$ python -q
>>> import numpy as np
>>> import numpy.linalg as la
>>> np.set_printoptions(precision=3, suppress=True, linewidth=120)
>>> tidy = lambda a: np.round(a, 3) + 0
>>> M = np.loadtxt("layer2.csv", delimiter=",")
>>> print(M)
[[-2.  0.]
 [ 0.  0.]]
>>> print(tidy(la.eigvalsh(M).min()))
-2.0
>>> print(np.all(la.eigvalsh(M) > 0))
False
>>> F = 3 * np.eye(3) + np.eye(3, k=1)
>>> print(F)
[[3. 1. 0.]
 [0. 3. 1.]
 [0. 0. 3.]]
>>> # triangular: eigenvalues sit on the diagonal
>>> print(tidy(np.sort(la.eigvals(F))))
[3. 3. 3.]
>>> print(tidy(la.matrix_power(F - np.diag(np.diag(F)), 3)))
[[0. 0. 0.]
 [0. 0. 0.]
 [0. 0. 0.]]
>>> print(F @ F)
[[9. 6. 1.]
 [0. 9. 6.]
 [0. 0. 9.]]
>>> print(la.matrix_rank(F - F[0, 0] * np.eye(3)))
2
>>> print(tidy(la.norm(F, 1)), tidy(la.norm(F, np.inf)))
4.0 4.0
>>> print(tidy(la.norm(F[2] - F[0])))
4.359
>>> print(tidy(la.norm(F, "nuc")))
9.167
>>> rng = np.random.default_rng(51)
>>> z = rng.permutation(3)
>>> print(z)
[1 2 0]
>>> A2 = F[z][:, z]
>>> print(np.allclose(A2, F))
False
>>> print(np.trace(A2))
9.0
>>> print(np.allclose(F @ F.T, F.T @ F))
False
>>> print((F + F.T) / 2)
[[3.  0.5 0. ]
 [0.5 3.  0.5]
 [0.  0.5 3. ]]
>>> print(np.trace(F))
9.0
>>> print(tidy(np.sort(np.abs(la.eigvals(F)))))
[3. 3. 3.]
>>> print(tidy(la.matrix_power(F, 4)))
[[ 81. 108.  54.]
 [  0.  81. 108.]
 [  0.   0.  81.]]
>>> E = np.loadtxt("w.csv", delimiter=",")
>>> print(E)
[[-1.  0.  0.  0.]
 [-3. -3.  0.  0.]
 [ 0.  0. -1.  0.]
 [ 0.  0. -3. -3.]]
>>> print(np.flatnonzero(la.matrix_power((E != 0) + (E.T != 0) + np.eye(4), 4)[1]))
[0 1]
>>> print(tidy(la.det(E)))
9.0
>>> print((E != 0).astype(int))
[[1 0 0 0]
 [1 1 0 0]
 [0 0 1 0]
 [0 0 1 1]]
>>> r0 = np.array([1, 2, 2, 0])
>>> A2 = E + np.outer(r0, np.eye(4)[2])
>>> print(la.matrix_rank(A2 - E))
1
>>> r0 = np.array([4, 4])
>>> print(np.cross(E[1, :3], E[2, :3]))
[ 3. -3.  0.]
>>> arr = np.loadtxt("a.csv", delimiter=",")
>>> print(tidy(arr))
[[ -4.102  12.809  14.615  -2.346]
 [  6.569 -12.902 -13.689   1.731]
 [ -6.616  12.902  13.669  -1.719]
 [ 18.873  -2.895   4.291  -4.125]
 [  4.889 -12.864 -14.351   2.156]
 [  8.061   9.202  15.157  -4.54 ]
 [-10.59   12.493  11.465  -0.579]
 [ 17.117  -9.136  -4.418  -2.008]
 [ -6.874  -9.795 -15.412   4.391]
 [ 18.255  -7.478  -1.82   -2.744]
 [-14.425  -4.663 -12.056   4.983]
 [-14.284  11.244   8.308   0.712]
 [-14.156  -4.92  -12.271   4.982]
 [  0.13  -12.2   -15.518   3.214]
 [-18.626   6.581   0.517   3.08 ]
 [ 10.043   8.064  14.544  -4.752]]
>>> left, s, vt = la.svd(arr)
>>> vecs = vt[:(s > 1e-8).sum()]
>>> x = arr[10] + 4 * arr[3] + rng.integers(2) * np.eye(4)[1]
>>> print(tidy(x))
[ 61.067 -15.244   5.109 -11.515]
>>> print(np.allclose(vecs.T @ vecs @ x, x))
False
>>> print(tidy(np.diag(vecs.T @ vecs)))
[0.902 0.416 0.62  0.062]
>>> print(tidy(vecs.T @ vecs))
[[ 0.902 -0.203  0.122 -0.18 ]
 [-0.203  0.416  0.445 -0.058]
 [ 0.122  0.445  0.62  -0.15 ]
 [-0.18  -0.058 -0.15   0.062]]
>>> print(tidy(arr.reshape(-1, 2)))
[[ -4.102  12.809]
 [ 14.615  -2.346]
 [  6.569 -12.902]
 [-13.689   1.731]
 [ -6.616  12.902]
 [ 13.669  -1.719]
 [ 18.873  -2.895]
 [  4.291  -4.125]
 [  4.889 -12.864]
 [-14.351   2.156]
 [  8.061   9.202]
 [ 15.157  -4.54 ]
 [-10.59   12.493]
 [ 11.465  -0.579]
 [ 17.117  -9.136]
 [ -4.418  -2.008]
 [ -6.874  -9.795]
 [-15.412   4.391]
 [ 18.255  -7.478]
 [ -1.82   -2.744]
 [-14.425  -4.663]
 [-12.056   4.983]
 [-14.284  11.244]
 [  8.308   0.712]
 [-14.156  -4.92 ]
 [-12.271   4.982]
 [  0.13  -12.2  ]
 [-15.518   3.214]
 [-18.626   6.581]
 [  0.517   3.08 ]
 [ 10.043   8.064]
 [ 14.544  -4.752]]
>>> T = arr.reshape(16, 2, -1)
>>> print(T.shape)
(16, 2, 2)
>>> print(la.cond(arr) > 100)
True
>>> print(np.argsort(-la.norm(arr, axis=0).round(6), kind="stable")[:3])
[0 2 1]
>>> print(tidy(la.norm(arr, 2) / la.norm(arr)))
0.771
>>> Z = arr[[14, 5]].astype(float)
>>> for _ in range(7):
...     z = la.norm(arr[:, None] - Z, axis=-1).argmin(axis=1)
...     Z = np.array([arr[z == j].mean(axis=0) for j in range(2)])
... 
>>> print(z)
[1 0 1 1 0 1 1 1 0 1 0 1 0 0 0 1]
>>> print(tidy(Z))
[[ -6.07   -7.252 -11.826   3.505]
 [  4.084   5.245   8.423  -2.456]]
>>> print(tidy(np.abs(Z).max()))
11.826
>>> print(tidy(Z - Z[0]))
[[ 0.     0.     0.     0.   ]
 [10.154 12.497 20.249 -5.961]]
>>> print(tidy(la.svd(Z, compute_uv=False)))
[19.045  0.202]
>>> print(la.matrix_rank(Z))
2
>>> print(Z.shape)
(2, 4)
>>> print(tidy(Z.sum(axis=1)))
[-21.643  15.297]
>>> print(tidy(Z.mean(axis=0)))
[-0.993 -1.003 -1.701  0.525]
>>> W0 = np.loadtxt("dump.csv", delimiter=",")
>>> print(W0)
[[ -0.041  -4.486  -3.304   5.452]
 [ -6.433   1.718   5.631  -6.848]
 [  0.41    5.378   3.974  -6.449]
 [-10.222   7.174  12.113 -16.198]
 [  6.968  -0.097  -4.541   5.126]
 [ -8.897   2.676   7.735  -9.684]
 [  3.879   7.29    3.159  -6.228]
 [ -1.711  -0.945   0.324  -0.112]
 [ 11.424  -3.625 -10.129  12.595]
 [  8.076   7.336   0.416  -3.129]
 [ -4.928   6.24    8.029 -11.312]
 [  1.594  -3.556  -3.823   5.51 ]
 [ 11.538   0.896  -6.662   7.075]
 [ -7.281  -0.884   3.942  -4.108]
 [  1.36    0.062  -0.879   1.012]]
>>> Xc = W0 - W0.mean(axis=0)
>>> left, s, vt = la.svd(Xc, full_matrices=False)
>>> print((np.sign(left[:, 0]) == np.sign(left[0, 0])).astype(int))
[1 0 0 0 1 0 0 1 1 1 0 1 1 0 1]
>>> print(tidy(s))
[44.938 18.133  0.191  0.13 ]
>>> print(la.matrix_rank(Xc))
4
>>> print(tidy(np.abs(vt[-1])))
[0.183 0.478 0.498 0.7  ]
>>> z = W0[:, 3] > np.median(W0[:, 3])
>>> r0 = W0[z].mean(axis=0) - W0[~z].mean(axis=0)
>>> print(np.argsort(-np.abs(r0).round(6), kind="stable"))
[3 2 0 1]
>>> print(((W0 - W0.mean(axis=0)) @ r0 > 0).astype(int))
[1 0 0 0 1 0 0 1 1 1 0 1 1 0 1]
>>> print(tidy((((W0 - W0.mean(axis=0)) @ r0 > 0) == z).mean()))
0.933
